% ipython --no-banner

In [1]: import numpy as np

In [2]: import numpy.linalg as la

In [3]: np.set_printoptions(suppress=True, linewidth=160)

In [4]: feats = np.loadtxt("w.csv", delimiter=",")

In [5]: feats
Out[5]: 
array([[ 0., -3., -3.,  2.,  0.],
       [ 3.,  0.,  0.,  1.,  1.],
       [ 3.,  0.,  0., -1.,  0.],
       [-2., -1.,  1.,  0.,  0.],
       [ 0., -1.,  0.,  0.,  0.]])

In [6]: # null space of dimension 1

In [7]: A2 = feats / la.norm(feats, axis=1, keepdims=True)

In [8]: gram = A2 @ A2.T

In [9]: gram[2].round(1)
Out[9]: array([-0.1,  0.8,  1. , -0.8,  0. ])

In [10]: (np.abs(gram) > 0.9).astype(int)
Out[10]: 
array([[1, 0, 0, 0, 0],
       [0, 1, 0, 0, 0],
       [0, 0, 1, 0, 0],
       [0, 0, 0, 1, 0],
       [0, 0, 0, 0, 1]])

In [11]: np.argwhere(np.triu(np.abs(gram) > 0.95, 1))
Out[11]: array([], shape=(0, 2), dtype=int64)

In [12]: gram.round(1) + 0
Out[12]: 
array([[ 1. ,  0.1, -0.1,  0. ,  0.6],
       [ 0.1,  1. ,  0.8, -0.7,  0. ],
       [-0.1,  0.8,  1. , -0.8,  0. ],
       [ 0. , -0.7, -0.8,  1. ,  0.4],
       [ 0.6,  0. ,  0. ,  0.4,  1. ]])

In [13]: round(np.degrees(np.arccos(np.clip(gram[2, 1], -1, 1))), 1)
Out[13]: np.float64(40.3)

In [14]: np.round(la.norm(A2, axis=1), 1)
Out[14]: array([1., 1., 1., 1., 1.])

In [15]: np.unique(feats.round(6), axis=0).shape
Out[15]: (5, 5)

In [16]: np.abs(np.diag(la.qr(feats)[1])) > 1e-9
Out[16]: array([ True,  True,  True,  True, False])

In [17]: [round(float(x), 1) for x in la.svd(feats, compute_uv=False)[:3]]
Out[17]: [4.8, 4.8, 1.5]

In [18]: vec = np.array([2, 1, 0, 1, 0])

In [19]: np.round(la.eigvals(feats).real, 1) + 0
Out[19]: array([0., 0., 0., 0., 0.])

In [20]: q = la.solve(np.eye(5) - feats, np.eye(5) + feats)

In [21]: round(float(la.det(q)), 1)
Out[21]: 1.0

In [22]: J = np.load("case17.npy")

In [23]: J.round(1) + 0
Out[23]: 
array([[ 2.3,  1. , -0.6, -0.3, -0.7,  1.4],
       [-1.7,  1.7, -0.7,  0.4,  0.5,  1.6],
       [ 0.8,  1.2,  1. , -0.2,  2.3, -0.7],
       [ 0.6, -0.7, -1.8,  1.9,  1. , -0.3],
       [ 0. , -1.8,  0.5, -0.7,  1.3,  1.8],
       [-0.2,  0. , -1.9, -2.1,  0.6, -0.6]])

In [24]: gram = J.T @ J

In [25]: np.round(np.diag(gram), 1)
Out[25]: array([9., 9., 9., 9., 9., 9.])

In [26]: (J @ J.T).shape
Out[26]: (6, 6)

In [27]: np.allclose(gram, gram.T)
Out[27]: True

In [28]: np.round(la.svd(J, compute_uv=False) ** 2, 1)
Out[28]: array([9., 9., 9., 9., 9., 9.])

In [29]: gram.round(1) + 0
Out[29]: 
array([[9., 0., 0., 0., 0., 0.],
       [0., 9., 0., 0., 0., 0.],
       [0., 0., 9., 0., 0., 0.],
       [0., 0., 0., 9., 0., 0.],
       [0., 0., 0., 0., 9., 0.],
       [0., 0., 0., 0., 0., 9.]])

In [30]: la.matrix_rank(gram)
Out[30]: np.int64(6)
